$ python3 -q
>>> import numpy as np
>>> from numpy import linalg as LA
>>> np.set_printoptions(precision=2, suppress=True, linewidth=140, legacy="1.25")
>>> J = np.loadtxt("a.csv", delimiter=",")
>>> J
array([[ 0., -7., -6., -4., -8.,  7.,  1., -2., -2., -7., -2., -4.,  2., -4.],
       [ 0., -6.,  6.,  4.,  5., -1.,  4., -7.,  2.,  2.,  9., -2.,  3., -2.],
       [ 0.,  0.,  2., -2.,  1.,  3., -4.,  3.,  6., -5., -6., -4.,  5., -7.],
       [ 0.,  0.,  0.,  8., -6.,  4., -7., -7., -4.,  4.,  1.,  3., -1.,  1.],
       [ 0.,  0.,  0.,  0., -1.,  5., -5.,  4., -3., -4., -1., -8.,  7., -7.],
       [ 0.,  0.,  0.,  0.,  0.,  8.,  3., -5.,  4., -4., -4., -4., -7.,  5.],
       [ 0.,  0.,  0.,  0.,  0.,  0.,  1., -9.,  7., -3.,  8., -3.,  5., -8.],
       [ 0.,  0.,  0.,  0.,  0.,  0.,  0.,  0., -4., -1., -7., -6., -6., -4.],
       [ 0.,  0.,  0.,  0.,  0.,  0.,  0.,  0., -8., -9., -5.,  9., -2., -8.],
       [ 0.,  0.,  0.,  0.,  0.,  0.,  0.,  0.,  0.,  9., -4.,  7., -6., -3.],
       [ 0.,  0.,  0.,  0.,  0.,  0.,  0.,  0.,  0.,  0., -2.,  2., -4., -7.],
       [ 0.,  0.,  0.,  0.,  0.,  0.,  0.,  0.,  0.,  0.,  0.,  8.,  9., -5.],
       [ 0.,  0.,  0.,  0.,  0.,  0.,  0.,  0.,  0.,  0.,  0.,  0.,  9.,  9.],
       [ 0.,  0.,  0.,  0.,  0.,  0.,  0.,  0.,  0.,  0.,  0.,  0.,  0., -5.]])
>>> left, s, VT = LA.svd(J)
>>> np.argmax(s[:-1] / (s[1:] + 1e-6)) + 1
13
>>> out = left[:, :13] @ np.diag(s[:13]) @ VT[:13]
>>> round(LA.norm(J - out, 2), 2), s[13]
(0.0, 0.0)
>>> round(LA.norm(J - out) / LA.norm(J), 2)
0.0
>>> r0 = np.array([-2, 3, -5])
>>> np.correlate(J[8], J[9], "full")
array([   0.,    0.,    0.,    0.,    0.,    0.,    0.,    0.,   24.,   75.,   13.,  -28., -119.,   38.,  -47.,   33.,   14.,  -72.,    0.,
          0.,    0.,    0.,    0.,    0.,    0.,    0.,    0.])
>>> np.polyval(r0, J[8])
array([  -5.,   -5.,   -5.,   -5.,   -5.,   -5.,   -5.,   -5., -157., -194.,  -70., -140.,  -19., -157.])
>>> np.convolve(J[8], r0)
array([  0.,   0.,   0.,   0.,   0.,   0.,   0.,   0.,  16.,  -6.,  23.,  12.,  56., -35., -14.,  40.])
>>> out = np.array([[8, 6, 9],
...     [6, 3, 7],
...     [7, 2, 9],
...     [4, 5, 6],
...     [9, 0, 3],
...     [0, 9, 2],
...     [5, 8, 0],
...     [2, 1, 5],
...     [9, 8, 2],
...     [5, 7, 2],
...     [0, 8, 4],
...     [7, 9, 5],
...     [9, 0, 4],
...     [8, 5, 6]])
>>> np.einsum("ij->j", J)
array([  0., -13.,   2.,   6.,  -9.,  26.,  -7., -23.,  -2., -18., -13.,  -2.,  14., -45.])
>>> J @ out
array([[-266., -121., -209.],
       [  98.,  104.,   48.],
       [  -9., -114.,  -34.],
       [ -67.,   49.,   24.],
       [-122., -158.,  -45.],
       [ -30.,   52.,  -43.],
       [  -5.,   31.,  -48.],
       [-169., -169., -116.],
       [-136., -126.,  -65.],
       [  16.,   79.,   -5.],
       [ -78.,  -33.,  -56.],
       [  97.,   47.,   46.],
       [ 153.,   45.,   90.],
       [ -40.,  -25.,  -30.]])
>>> T = np.stack([J, 2 * J, J[::-1]])
>>> LA.matrix_rank(T.reshape(3, -1))
2
>>> LA.matrix_rank(T)
array([13, 13, 13])
>>> try:
...     LA.inv(J)
... except LA.LinAlgError as e:
...     print("failed:", e)
... 
failed: Singular matrix
>>> round(np.trace(LA.pinv(J) @ J), 2)
13.0
>>> np.unique(J.round(6), axis=0).shape
(14, 14)
>>> np.abs(np.diag(LA.qr(J)[1])) > 1e-9
array([False,  True,  True,  True,  True,  True,  True, False,  True,  True,  True,  True,  True,  True])
>>> M = np.load("arr.npy")
>>> M
array([[ 82,  49,  32,  46,  48,  51,  59,  41,  61,  54,  47,  36,  56,  65,  38],
       [ 49,  53,  18,  16,  31,  37,  54,  37,  28,  22,  45,  34,  45,  61,  26],
       [ 32,  18,  80,  47,  77,  25,  46,  65,  75,  69,  51,  44,  50,  78,  43],
       [ 46,  16,  47,  71,  51,  37,  44,  35,  66,  69,  44,  32,  26,  46,  39],
       [ 48,  31,  77,  51, 105,  22,  55,  74,  67,  71,  67,  58,  42,  89,  47],
       [ 51,  37,  25,  37,  22,  59,  61,  38,  45,  37,  43,  20,  38,  57,  35],
       [ 59,  54,  46,  44,  55,  61,  88,  65,  59,  55,  74,  49,  49,  94,  44],
       [ 41,  37,  65,  35,  74,  38,  65,  83,  57,  53,  58,  49,  45, 100,  42],
       [ 61,  28,  75,  66,  67,  45,  59,  57,  96,  86,  54,  45,  65,  79,  50],
       [ 54,  22,  69,  69,  71,  37,  55,  53,  86,  84,  55,  46,  47,  71,  46],
       [ 47,  45,  51,  44,  67,  43,  74,  58,  54,  55,  74,  51,  41,  81,  39],
       [ 36,  34,  44,  32,  58,  20,  49,  49,  45,  46,  51,  47,  36,  67,  27],
       [ 56,  45,  50,  26,  42,  38,  49,  45,  65,  47,  41,  36,  76,  70,  35],
       [ 65,  61,  78,  46,  89,  57,  94, 100,  79,  71,  81,  67,  70, 133,  60],
       [ 38,  26,  43,  39,  47,  35,  44,  42,  50,  46,  39,  27,  35,  60,  45]])
>>> out = M[0, 0] * M[1:] - np.outer(M[1:, 0], M[0])
>>> out
array([[   0, 1945,  -92, -942,  190,  535, 1537, 1025, -693, -842, 1387, 1024,  946, 1817,  270],
       [   0,  -92, 5536, 2382, 4778,  418, 1884, 4018, 4198, 3930, 2678, 2456, 2308, 4316, 2310],
       [   0, -942, 2382, 3706, 1974,  688,  894,  984, 2606, 3174, 1446,  968, -444,  782, 1450],
       [   0,  190, 4778, 1974, 6306, -644, 1678, 4100, 2566, 3230, 3238, 3028,  756, 4178, 2030],
       [   0,  535,  418,  688, -644, 2237, 1993, 1025,  579,  280, 1129, -196,  260, 1359,  932],
       [   0, 1537, 1884,  894, 1678, 1993, 3735, 2911, 1239, 1324, 3295, 1894,  714, 3873, 1366],
       [   0, 1025, 4018,  984, 4100, 1025, 2911, 5125, 2173, 2132, 2829, 2542, 1394, 5535, 1886],
       [   0, -693, 4198, 2606, 2566,  579, 1239, 2173, 4151, 3758, 1561, 1494, 1914, 2513, 1782],
       [   0, -842, 3930, 3174, 3230,  280, 1324, 2132, 3758, 3972, 1972, 1828,  830, 2312, 1720],
       [   0, 1387, 2678, 1446, 3238, 1129, 3295, 2829, 1561, 1972, 3859, 2490,  730, 3587, 1412],
       [   0, 1024, 2456,  968, 3028, -196, 1894, 2542, 1494, 1828, 2490, 2558,  936, 3154,  846],
       [   0,  946, 2308, -444,  756,  260,  714, 1394, 1914,  830,  730,  936, 3096, 2100,  742],
       [   0, 1817, 4316,  782, 4178, 1359, 3873, 5535, 2513, 2312, 3587, 3154, 2100, 6681, 2450],
       [   0,  270, 2310, 1450, 2030,  932, 1366, 1886, 1782, 1720, 1412,  846,  742, 2450, 2246]])
>>> np.flatnonzero(~out.round(6).any(axis=1))
array([], dtype=int64)
>>> theta = np.radians(90)
>>> R = np.eye(14)
>>> R[1, 1] = R[7, 7] = np.cos(theta)
>>> R[1, 7], R[7, 1] = -np.sin(theta), np.sin(theta)
>>> out = J @ R.T
>>> np.allclose(J @ J.T, out @ out.T)
True
>>> np.abs(out - J).max(axis=0)
array([ 0., 13.,  0.,  0.,  0.,  0.,  0.,  9.,  0.,  0.,  0.,  0.,  0.,  0.])
>>> np.allclose(LA.norm(J, axis=1), LA.norm(out, axis=1))
True
>>> round(np.trace(LA.pinv(M) @ M), 2)
9.0
>>> np.allclose(M[:-1].T @ LA.lstsq(M[:-1].T, M[-1])[0], M[-1])
True
>>> np.abs(np.diag(LA.qr(M)[1])) > 1e-9
array([ True,  True,  True,  True,  True,  True,  True,  True,  True, False, False, False, False, False, False])
>>> LA.lstsq(M[:-1].T, M[-1])[2]
9
>>> np.unique(M.round(6), axis=0).shape
(15, 15)
>>> np.argsort(-LA.norm(M, axis=0).round(6), kind="stable")[:3]
array([13,  8,  4])
>>> LA.matrix_rank(M, rtol=0.1)
3
>>> [round(float(x), 2) for x in LA.svd(M, compute_uv=False)[:3]]
[816.26, 117.6, 93.74]
>>> F = np.array([[162, 90, 81, 81, 81, 18, 54, 126],
...     [90, 58, 35, 35, 43, 10, 34, 70],
...     [81, 35, 53, 53, 43, 9, 22, 63],
...     [81, 35, 53, 53, 43, 9, 22, 63],
...     [81, 43, 43, 43, 41, 9, 26, 63],
...     [18, 10, 9, 9, 9, 2, 6, 14],
...     [54, 34, 22, 22, 26, 6, 20, 42],
...     [126, 70, 63, 63, 63, 14, 42, 98]])
>>> # looks like rank 2
>>> left, s, VT = LA.svd(F)
>>> evecs = VT[:(s > 1e-8).sum()]
>>> rng = np.random.default_rng(95907)
>>> x = F[6] + 5 * F[7] + rng.integers(2) * np.eye(8)[4]
>>> x
array([684., 384., 337., 337., 341.,  76., 230., 532.])
>>> np.allclose(evecs.T @ evecs @ x, x)
True
>>> np.allclose(F, F.T)
True
>>> assert F == F.T
Traceback (most recent call last):
  File "<python-input-54>", line 1, in <module>
    assert F == F.T
           ^^^^^^^^
ValueError: The truth value of an array with more than one element is ambiguous. Use a.any() or a.all()
>>> (F + F.T) / 2
array([[162.,  90.,  81.,  81.,  81.,  18.,  54., 126.],
       [ 90.,  58.,  35.,  35.,  43.,  10.,  34.,  70.],
       [ 81.,  35.,  53.,  53.,  43.,   9.,  22.,  63.],
       [ 81.,  35.,  53.,  53.,  43.,   9.,  22.,  63.],
       [ 81.,  43.,  43.,  43.,  41.,   9.,  26.,  63.],
       [ 18.,  10.,   9.,   9.,   9.,   2.,   6.,  14.],
       [ 54.,  34.,  22.,  22.,  26.,   6.,  20.,  42.],
       [126.,  70.,  63.,  63.,  63.,  14.,  42.,  98.]])
>>> np.allclose(F @ F.T, F.T @ F)
True
>>> np.round(np.sort(np.abs(LA.eigvals(F))), 2) + 0
array([  0.  ,   0.  ,   0.  ,   0.  ,   0.  ,   0.  ,  34.18, 452.82])
>>> np.round(np.abs(LA.eigvals(F)).max(), 2)
452.82
>>> F @ F
array([[73143, 39789, 37629, 37629, 36783,  8127, 23958, 56889],
       [39789, 21919, 20127, 20127, 19941,  4421, 13170, 30947],
       [37629, 20127, 19787, 19787, 19009,  4181, 12154, 29267],
       [37629, 20127, 19787, 19787, 19009,  4181, 12154, 29267],
       [36783, 19941, 19009, 19009, 18515,  4087, 12014, 28609],
       [ 8127,  4421,  4181,  4181,  4087,   903,  2662,  6321],
       [23958, 13170, 12154, 12154, 12014,  2662,  7916, 18634],
       [56889, 30947, 29267, 29267, 28609,  6321, 18634, 44247]])
